>>> import numpy as np
>>> from numpy import linalg as LA
>>> np.set_printoptions(precision=3, suppress=True, linewidth=140)
>>> def rd(a):
...     return np.round(a, 3) + 0
... 
>>> mat = np.load("test9.npy")
>>> rd(mat)
array([[-0.641,  0.   , -2.148,  1.268,  0.775, -1.33 ],
       [ 0.195,  0.   ,  2.123, -1.151, -0.905,  1.52 ],
       [-0.764,  0.   ,  1.862, -0.789, -1.089,  1.772],
       [ 2.622,  0.   ,  0.372, -0.809,  0.66 , -0.948],
       [-0.891,  0.   ,  1.805, -0.73 , -1.103,  1.788],
       [ 2.462,  0.   ,  1.18 , -1.192,  0.242, -0.259],
       [-2.186,  0.   , -1.561,  1.326,  0.019, -0.159],
       [ 2.625,  0.   ,  0.51 , -0.881,  0.598, -0.845],
       [-2.582,  0.   , -0.855,  1.051, -0.428,  0.563],
       [-1.142,  0.   ,  1.675, -0.604, -1.123,  1.807],
       [ 1.66 ,  0.   , -1.316,  0.295,  1.124, -1.778],
       [ 2.551,  0.   ,  0.963, -1.1  ,  0.369, -0.466],
       [-1.698,  0.   , -1.909,  1.392,  0.332, -0.652],
       [-2.57 ,  0.   , -0.902,  1.072, -0.402,  0.521],
       [-2.216,  0.   ,  0.714,  0.148, -1.026,  1.582],
       [ 1.294,  0.   ,  2.059, -1.375, -0.528,  0.956],
       [-2.289,  0.   ,  0.604,  0.223, -0.999,  1.533],
       [-1.783,  0.   ,  1.208, -0.21 , -1.114,  1.754],
       [ 1.158,  0.   , -1.665,  0.595,  1.124, -1.808],
       [-2.311,  0.   ,  0.568,  0.247, -0.989,  1.516],
       [-2.6  ,  0.   , -0.188,  0.708, -0.737,  1.078],
       [-2.083,  0.   ,  0.891,  0.025, -1.064,  1.654],
       [-1.727,  0.   , -1.894,  1.391,  0.316, -0.627],
       [ 0.478,  0.   , -1.97 ,  0.913,  1.048, -1.72 ],
       [ 0.076,  0.   ,  2.106, -1.114, -0.934,  1.563]])
>>> r = LA.matrix_rank(mat)
>>> print(r)
2
>>> null = LA.svd(mat)[2][r:].T
>>> null.shape
(6, 4)
>>> print([int(LA.matrix_rank(mat[:i])) for i in range(1, len(mat) + 1)])
[1, 2, 2, 2, 2, 2, 2, 2, 2, 2, 2, 2, 2, 2, 2, 2, 2, 2, 2, 2, 2, 2, 2, 2, 2]
>>> np.allclose(mat @ null, 0)
True
>>> LA.matrix_rank(mat.T @ mat), LA.matrix_rank(mat @ mat.T)
(np.int64(2), np.int64(2))
>>> T = np.stack([mat, 3 * mat, mat[::-1]])
>>> print(LA.matrix_rank(T))
[2 2 2]
>>> J = np.array([[-1.0, 1.0, 0.0, 0.0],
...     [0.0, -1.0, 1.0, 0.0],
...     [0.0, 0.0, -1.0, 1.0],
...     [0.0, 0.0, 0.0, -1.0]])
>>> rng = np.random.default_rng(705325)
>>> z = rng.permutation(4)
>>> other = J[:, z] * rng.choice([-1, 1], 4)
>>> print(other)
[[-0.  0.  1.  1.]
 [-0.  1. -0. -1.]
 [-1. -1. -0.  0.]
 [ 1.  0. -0.  0.]]
>>> U, _, VT = LA.svd(J.T @ other)
>>> rd(U @ VT)
array([[ 0.,  0., -1.,  0.],
       [ 0.,  0.,  0.,  1.],
       [ 0.,  1.,  0.,  0.],
       [-1.,  0.,  0.,  0.]])
>>> rd(LA.lstsq(J, other)[0])
array([[ 0.,  0., -1.,  0.],
       [ 0.,  0.,  0.,  1.],
       [ 0.,  1.,  0.,  0.],
       [-1.,  0.,  0.,  0.]])
>>> (J + J.T) / 2
array([[-1. ,  0.5,  0. ,  0. ],
       [ 0.5, -1. ,  0.5,  0. ],
       [ 0. ,  0.5, -1. ,  0.5],
       [ 0. ,  0. ,  0.5, -1. ]])
>>> np.allclose(J @ J.T, J.T @ J)
False
>>> J @ J
array([[ 1., -2.,  1.,  0.],
       [ 0.,  1., -2.,  1.],
       [ 0.,  0.,  1., -2.],
       [ 0.,  0.,  0.,  1.]])
>>> print((J - J.T) / 2)
[[ 0.   0.5  0.   0. ]
 [-0.5  0.   0.5  0. ]
 [ 0.  -0.5  0.   0.5]
 [ 0.   0.  -0.5  0. ]]
>>> rd(np.sort(np.abs(LA.eigvals(J))))
array([1., 1., 1., 1.])
>>> rd(LA.det(J))
np.float64(1.0)
>>> rd(LA.matrix_power(J, 4))
array([[ 1., -4.,  6., -4.],
       [ 0.,  1., -4.,  6.],
       [ 0.,  0.,  1., -4.],
       [ 0.,  0.,  0.,  1.]])
>>> evals, evecs = LA.eig(J)
>>> evals
array([-1., -1., -1., -1.])
>>> J @ evecs[:, 0] - evals[0] * evecs[:, 0]
array([0., 0., 0., 0.])
>>> print(rd(np.sort(LA.eigvals(J @ J))))
[1. 1. 1. 1.]
>>> print(rd(np.sort(LA.eigvals(J.T))))
[-1. -1. -1. -1.]
>>> A = np.loadtxt("mat.csv", delimiter=",")
>>> print(A)
[[ 35. -10.  -9.  11.   5. -31. -10.  -7. -10. -12.]
 [-10.  30.   9.   2.  -3.  21.  -4.  15.  13.  -8.]
 [ -9.   9.  39.   4. -20.  -2.  10.  17. -15. -14.]
 [ 11.   2.   4.  22.  12. -13.  -9.  -9.  -1.  -5.]
 [  5.  -3. -20.  12.  27.  -6. -12. -15.   3.   8.]
 [-31.  21.  -2. -13.  -6.  50.   3.   9.  27.  10.]
 [-10.  -4.  10.  -9. -12.   3.  17.   3.   0.  -7.]
 [ -7.  15.  17.  -9. -15.   9.   3.  26. -10.  -4.]
 [-10.  13. -15.  -1.   3.  27.   0. -10.  49.  16.]
 [-12.  -8. -14.  -5.   8.  10.  -7.  -4.  16.  45.]]
>>> print(rd(LA.norm(A, 2) / LA.norm(A)))
0.7
>>> print([round(float(x), 3) for x in LA.svd(A, compute_uv=False)[:3]])
[111.24, 92.604, 45.708]
>>> LA.matrix_rank(A, rtol=0.1)
np.int64(6)
>>> feats = np.loadtxt("w.csv", delimiter=",")
>>> feats
array([[1., 0., 0., 0., 0., 0., 0.],
       [3., 1., 0., 0., 0., 0., 0.],
       [3., 1., 1., 0., 0., 0., 0.],
       [1., 1., 2., 1., 0., 0., 0.],
       [3., 1., 1., 0., 1., 0., 0.],
       [2., 1., 2., 3., 1., 1., 0.],
       [0., 3., 3., 1., 1., 3., 1.]])
>>> other = np.array([[0, -1, -3],
...     [-2, -3, -3],
...     [-2, 2, -3],
...     [2, -2, 0],
...     [1, 2, -3],
...     [-1, 3, -2],
...     [2, 0, -2]])
>>> np.vstack([feats, other.T]).shape
(10, 7)
>>> LA.matrix_rank(feats @ other)
np.int64(3)
>>> feats @ other
array([[  0.,  -1.,  -3.],
       [ -2.,  -6., -12.],
       [ -4.,  -4., -15.],
       [ -4.,  -2., -12.],
       [ -3.,  -2., -18.],
       [  0.,  -2., -20.],
       [-10.,   6., -29.]])
>>> LA.matrix_rank(np.vstack([feats, other.T]))
np.int64(7)
>>> other.T @ feats.T
array([[  0.,  -2.,  -4.,  -4.,  -3.,   0., -10.],
       [ -1.,  -6.,  -4.,  -2.,  -2.,  -2.,   6.],
       [ -3., -12., -15., -12., -18., -20., -29.]])
>>> x0 = np.array([3, 1, 0, 0, 0, 2, 0])
>>> target = feats @ x0
>>> c, lr = np.zeros(7), 1 / LA.norm(feats, 2) ** 2
>>> for i in range(5):
...     c -= lr * feats.T @ (feats @ c - target)
...     if i % 1 == 0: print(i, round(LA.norm(feats @ c - target), 3))
... 
0 4.97
1 3.775
2 3.094
3 2.695
4 2.442
>>> rd(LA.cond(feats))
np.float64(231.249)
>>> rd(np.sort(LA.eigvals(feats)))
array([1., 1., 1., 1., 1., 1., 1.])
>>> [int(LA.matrix_rank(LA.matrix_power(feats, p))) for p in range(1, 8)]
[7, 7, 7, 7, 7, 7, 7]
>>> rd(LA.norm(feats, "nuc"))
np.float64(17.401)
>>> LA.norm(feats, axis=1).argmax()
np.int64(6)
>>> print(feats[3] @ feats[6])
10.0
>>> rd(LA.norm(feats, 2))
np.float64(7.755)
>>> rd(LA.norm(feats, 1)), rd(LA.norm(feats, np.inf))
(np.float64(13.0), np.float64(12.0))
>>> rd(LA.norm(feats[3], 1)), rd(LA.norm(feats[3], np.inf))
(np.float64(5.0), np.float64(2.0))
>>> arr = np.loadtxt("a.csv", delimiter=",")
>>> arr
array([[1.   , 0.2  , 0.04 , 0.008, 0.002, 0.   , 0.   , 0.   , 0.   , 0.   , 0.   ],
       [0.2  , 1.   , 0.2  , 0.04 , 0.008, 0.002, 0.   , 0.   , 0.   , 0.   , 0.   ],
       [0.04 , 0.2  , 1.   , 0.2  , 0.04 , 0.008, 0.002, 0.   , 0.   , 0.   , 0.   ],
       [0.008, 0.04 , 0.2  , 1.   , 0.2  , 0.04 , 0.008, 0.002, 0.   , 0.   , 0.   ],
       [0.002, 0.008, 0.04 , 0.2  , 1.   , 0.2  , 0.04 , 0.008, 0.002, 0.   , 0.   ],
       [0.   , 0.002, 0.008, 0.04 , 0.2  , 1.   , 0.2  , 0.04 , 0.008, 0.002, 0.   ],
       [0.   , 0.   , 0.002, 0.008, 0.04 , 0.2  , 1.   , 0.2  , 0.04 , 0.008, 0.002],
       [0.   , 0.   , 0.   , 0.002, 0.008, 0.04 , 0.2  , 1.   , 0.2  , 0.04 , 0.008],
       [0.   , 0.   , 0.   , 0.   , 0.002, 0.008, 0.04 , 0.2  , 1.   , 0.2  , 0.04 ],
       [0.   , 0.   , 0.   , 0.   , 0.   , 0.002, 0.008, 0.04 , 0.2  , 1.   , 0.2  ],
       [0.   , 0.   , 0.   , 0.   , 0.   , 0.   , 0.002, 0.008, 0.04 , 0.2  , 1.   ]])
>>> evals, evecs = LA.eigh(arr)
>>> rd(evals)
array([0.674, 0.693, 0.728, 0.78 , 0.849, 0.936, 1.039, 1.157, 1.28 , 1.392, 1.471])
>>> rd(evecs @ np.diag(evals) @ evecs.T)
array([[1.   , 0.2  , 0.04 , 0.008, 0.002, 0.   , 0.   , 0.   , 0.   , 0.   , 0.   ],
       [0.2  , 1.   , 0.2  , 0.04 , 0.008, 0.002, 0.   , 0.   , 0.   , 0.   , 0.   ],
       [0.04 , 0.2  , 1.   , 0.2  , 0.04 , 0.008, 0.002, 0.   , 0.   , 0.   , 0.   ],
       [0.008, 0.04 , 0.2  , 1.   , 0.2  , 0.04 , 0.008, 0.002, 0.   , 0.   , 0.   ],
       [0.002, 0.008, 0.04 , 0.2  , 1.   , 0.2  , 0.04 , 0.008, 0.002, 0.   , 0.   ],
       [0.   , 0.002, 0.008, 0.04 , 0.2  , 1.   , 0.2  , 0.04 , 0.008, 0.002, 0.   ],
       [0.   , 0.   , 0.002, 0.008, 0.04 , 0.2  , 1.   , 0.2  , 0.04 , 0.008, 0.002],
       [0.   , 0.   , 0.   , 0.002, 0.008, 0.04 , 0.2  , 1.   , 0.2  , 0.04 , 0.008],
       [0.   , 0.   , 0.   , 0.   , 0.002, 0.008, 0.04 , 0.2  , 1.   , 0.2  , 0.04 ],
       [0.   , 0.   , 0.   , 0.   , 0.   , 0.002, 0.008, 0.04 , 0.2  , 1.   , 0.2  ],
       [0.   , 0.   , 0.   , 0.   , 0.   , 0.   , 0.002, 0.008, 0.04 , 0.2  , 1.   ]])
>>> (evals > 1e-8).sum(), (evals < -1e-8).sum()
(np.int64(11), np.int64(0))
>>> rd(evecs.T @ arr @ evecs)
array([[0.674, 0.   , 0.   , 0.   , 0.   , 0.   , 0.   , 0.   , 0.   , 0.   , 0.   ],
       [0.   , 0.693, 0.   , 0.   , 0.   , 0.   , 0.   , 0.   , 0.   , 0.   , 0.   ],
       [0.   , 0.   , 0.728, 0.   , 0.   , 0.   , 0.   , 0.   , 0.   , 0.   , 0.   ],
       [0.   , 0.   , 0.   , 0.78 , 0.   , 0.   , 0.   , 0.   , 0.   , 0.   , 0.   ],
       [0.   , 0.   , 0.   , 0.   , 0.849, 0.   , 0.   , 0.   , 0.   , 0.   , 0.   ],
       [0.   , 0.   , 0.   , 0.   , 0.   , 0.936, 0.   , 0.   , 0.   , 0.   , 0.   ],
       [0.   , 0.   , 0.   , 0.   , 0.   , 0.   , 1.039, 0.   , 0.   , 0.   , 0.   ],
       [0.   , 0.   , 0.   , 0.   , 0.   , 0.   , 0.   , 1.157, 0.   , 0.   , 0.   ],
       [0.   , 0.   , 0.   , 0.   , 0.   , 0.   , 0.   , 0.   , 1.28 , 0.   , 0.   ],
       [0.   , 0.   , 0.   , 0.   , 0.   , 0.   , 0.   , 0.   , 0.   , 1.392, 0.   ],
       [0.   , 0.   , 0.   , 0.   , 0.   , 0.   , 0.   , 0.   , 0.   , 0.   , 1.471]])
